$ python3 -q
>>> import numpy as np
>>> from numpy import linalg as LA
>>> np.set_printoptions(suppress=True, linewidth=120)
>>> def rnd(a):
...     return np.round(a, 2) + 0
... 
>>> X = np.array([[1, 0, 0], [1, 1, 0], [2, 0, 1]])
>>> X
array([[1, 0, 0],
       [1, 1, 0],
       [2, 0, 1]])
>>> # triangular, det is the product of the diagonal
>>> rng = np.random.default_rng(1267)
>>> idx = rng.permutation(3)
>>> idx
array([0, 1, 2])
>>> B = X[idx][:, idx]
>>> np.trace(B)
np.int64(3)
>>> np.allclose(B, X)
True
>>> np.diag(B)
array([1, 1, 1])
>>> rnd(LA.det(B)), rnd(LA.det(X[idx]))
(np.float64(1.0), np.float64(1.0))
>>> W0 = np.load("sample4.npy")
>>> W0
array([[ 1, -1,  2,  1],
       [-1,  1, -2, -1],
       [ 2, -2,  4,  2],
       [ 1, -1,  2,  1]])
>>> proj = np.triu(np.array([[-1, 0, -1, 1], [2, 0, 0, 0], [1, 3, -2, -3], [-3, 1, 1, -1]]), 1) + np.eye(4)
>>> B = proj @ W0 @ LA.inv(proj)
>>> B
array([[ 0.,  0.,  0.,  0.],
       [-1.,  1., -3., -9.],
       [-1.,  1., -3., -9.],
       [ 1., -1.,  3.,  9.]])
>>> blk = np.stack([B, -1 * B, B[::-1]])
>>> print((blk @ B.T).shape)
(3, 4, 4)
>>> LA.matrix_rank(blk)
array([1, 1, 1])
>>> cov = W0.T @ W0
>>> LA.matrix_rank(cov)
np.int64(1)
>>> rnd(LA.eigvalsh(cov)[::-1])
array([49.,  0.,  0.,  0.])
>>> (W0 @ W0.T).shape
(4, 4)
>>> rnd(LA.svd(W0, compute_uv=False) ** 2)
array([49.,  0.,  0.,  0.])
>>> np.diag(cov)
array([ 7,  7, 28,  7])
>>> cov
array([[  7,  -7,  14,   7],
       [ -7,   7, -14,  -7],
       [ 14, -14,  28,  14],
       [  7,  -7,  14,   7]])
>>> arr = np.array([[-1.0, 0.7],
...     [0.2, 0.5],
...     [-1.0, 1.5],
...     [-1.2, 0.9],
...     [1.2, 1.9],
...     [0.0, 0.7],
...     [0.2, 0.3],
...     [-0.7, 0.1]])
>>> arr
array([[-1. ,  0.7],
       [ 0.2,  0.5],
       [-1. ,  1.5],
       [-1.2,  0.9],
       [ 1.2,  1.9],
       [ 0. ,  0.7],
       [ 0.2,  0.3],
       [-0.7,  0.1]])
>>> rnd(arr[0] @ arr[5])
np.float64(0.49)
>>> rnd(LA.norm(arr[0], 1)), rnd(LA.norm(arr[0], np.inf))
(np.float64(1.7), np.float64(1.0))
>>> rnd(LA.norm(arr) ** 2 / LA.norm(arr, 2) ** 2)
np.float64(1.62)
>>> rnd(LA.norm(arr, axis=1))
array([1.22, 0.54, 1.8 , 1.5 , 2.25, 0.7 , 0.36, 0.71])
>>> proj = arr @ LA.solve(arr.T @ arr, arr.T)
>>> np.trace(proj)
np.float64(2.0)
>>> B = np.c_[arr[:, :1] @ np.array([[0]]), np.array([2, 2, 3, -1, 2, 2, -3, 0])]
>>> B
array([[ 0.,  2.],
       [ 0.,  2.],
       [ 0.,  3.],
       [ 0., -1.],
       [ 0.,  2.],
       [ 0.,  2.],
       [ 0., -3.],
       [ 0.,  0.]])
>>> LA.matrix_rank(B)
np.int64(1)
>>> LA.matrix_rank(np.c_[arr, B])
np.int64(3)
>>> rnd(LA.lstsq(arr, B[:, 0])[0])
array([0., 0.])
>>> w1 = np.array([[-4, 0, -3, 2], [2, 3, -1, 0]])
>>> c = np.array([-4, -8, -7, 0])
>>> hid = np.maximum(arr @ w1 + c, 0)
>>> print(rnd(hid))
[[1.4 0.  0.  0. ]
 [0.  0.  0.  0.4]
 [3.  0.  0.  0. ]
 [2.6 0.  0.  0. ]
 [0.  0.  0.  2.4]
 [0.  0.  0.  0. ]
 [0.  0.  0.  0.4]
 [0.  0.  0.  0. ]]
>>> rnd((hid > 0).mean(axis=0))
array([0.38, 0.  , 0.  , 0.38])
>>> LA.matrix_rank(hid)
np.int64(2)
>>> (hid > 0).astype(int)
array([[1, 0, 0, 0],
       [0, 0, 0, 1],
       [1, 0, 0, 0],
       [1, 0, 0, 0],
       [0, 0, 0, 1],
       [0, 0, 0, 0],
       [0, 0, 0, 1],
       [0, 0, 0, 0]])
>>> C = np.array([[4, -4, -5], [5, -5, -4], [0, 0, -2], [-5, -3, 1]])
>>> (hid @ C).round(6).argmax(axis=1)
array([0, 2, 0, 0, 2, 0, 2, 0])
>>> w1 @ C
array([[-26,  10,  28],
       [ 23, -23, -20]])
>>> r0, r1 = arr[1], arr[6]
>>> r0 @ r1
np.float64(0.19)
>>> rnd(r0 @ r0)
np.float64(0.29)
>>> pr = (r0 @ r1) / (r0 @ r0) * r0
>>> rnd(r1 - pr)
array([ 0.07, -0.03])
>>> rnd(np.outer(r0, r1))
array([[0.04, 0.06],
       [0.1 , 0.15]])
>>> feats = np.load("out8.npy")
>>> feats
array([[0, 0, 0, 3, 0, 0],
       [0, 0, 0, 3, 0, 6],
       [0, 0, 0, 6, 0, 3],
       [0, 0, 0, 2, 0, 0],
       [0, 0, 0, 2, 0, 4],
       [0, 0, 0, 4, 0, 2]])
>>> # looks like rank 2
>>> rank = LA.matrix_rank(feats)
>>> rank
np.int64(2)
>>> N = LA.svd(feats)[2][rank:].T
>>> print([int(LA.matrix_rank(np.delete(feats, i, axis=0))) for i in range(6)])
[2, 2, 2, 2, 2, 2]
>>> feats @ N
array([[0., 0., 0., 0.],
       [0., 0., 0., 0.],
       [0., 0., 0., 0.],
       [0., 0., 0., 0.],
       [0., 0., 0., 0.],
       [0., 0., 0., 0.]])
>>> LA.matrix_rank(feats.T @ feats), LA.matrix_rank(feats @ feats.T)
(np.int64(2), np.int64(2))
>>> [int(LA.matrix_rank(feats[:, :j + 1])) for j in range(6)]
[0, 0, 0, 1, 1, 2]
>>> np.allclose(feats @ N, 0)
True
